$ python3 -q
>>> import numpy as np
>>> np.set_printoptions(suppress=True, linewidth=100)
>>> rd = lambda a: np.round(a, 1) + 0
>>> Y = np.array([[4, 0, 5], [3, -1, 3], [-1, 5, 5]])
>>> basis = np.array([[0]])
>>> data = np.block([[Y, np.array([[0], [1], [-2]])], [np.zeros((1, 3)), basis]])
>>> data
array([[ 4.,  0.,  5.,  0.],
       [ 3., -1.,  3.,  1.],
       [-1.,  5.,  5., -2.],
       [ 0.,  0.,  0.,  0.]])
>>> np.linalg.lstsq(data[:-1].T, data[-1])[2]
np.int32(3)
>>> rd(np.trace(np.linalg.pinv(data) @ data))
np.float64(3.0)
>>> np.unique(data.round(6), axis=0).shape
(4, 4)
>>> rd(data @ np.linalg.pinv(data) @ data)
array([[ 4.,  0.,  5.,  0.],
       [ 3., -1.,  3.,  1.],
       [-1.,  5.,  5., -2.],
       [ 0.,  0.,  0.,  0.]])
>>> rank = np.linalg.matrix_rank(data)
>>> rank
np.int64(3)
>>> ns = np.linalg.svd(data)[2][rank:].T
>>> np.linalg.matrix_rank(data.T @ data), np.linalg.matrix_rank(data @ data.T)
(np.int64(3), np.int64(3))
>>> [int(np.linalg.matrix_rank(data[:i])) for i in range(1, len(data) + 1)]
[1, 2, 3, 3]
>>> rd(data @ ns)
array([[0.],
       [0.],
       [0.],
       [0.]])
>>> [int(np.linalg.matrix_rank(data[:, :j + 1])) for j in range(4)]
[1, 2, 3, 3]
>>> left, sig, VT = np.linalg.svd(data)
>>> np.argmax(sig[:-1] / (sig[1:] + 1e-6)) + 1
np.int64(3)
>>> Y = left[:, :3] @ np.diag(sig[:3]) @ VT[:3]
>>> rd(Y)
array([[ 4.,  0.,  5.,  0.],
       [ 3., -1.,  3.,  1.],
       [-1.,  5.,  5., -2.],
       [ 0.,  0.,  0.,  0.]])
>>> rd(np.linalg.norm(data - Y) / np.linalg.norm(data))
np.float64(0.0)
>>> np.linalg.matrix_rank(Y)
np.int64(3)
>>> rd(np.linalg.norm(data, 2) / np.linalg.norm(data))
np.float64(0.8)
>>> np.linalg.matrix_rank(data, rtol=0.1)
np.int64(2)
>>> [round(float(x), 1) for x in np.linalg.svd(data, compute_uv=False)[:3]]
[8.8, 6.2, 0.5]
>>> np.argsort(-np.linalg.norm(data, axis=0).round(6), kind="stable")[:3]
array([2, 0, 1])
>>> left, sig, VT = np.linalg.svd(data, full_matrices=False)
>>> rd(left.T @ left)
array([[1., 0., 0., 0.],
       [0., 1., 0., 0.],
       [0., 0., 1., 0.],
       [0., 0., 0., 1.]])
>>> rd(np.abs(VT[0]))
array([0.3, 0.3, 0.9, 0.1])
>>> (sig > 1e-8).sum()
np.int64(3)
>>> rd(np.cumsum(sig ** 2) / np.sum(sig ** 2))
array([0.7, 1. , 1. , 1. ])
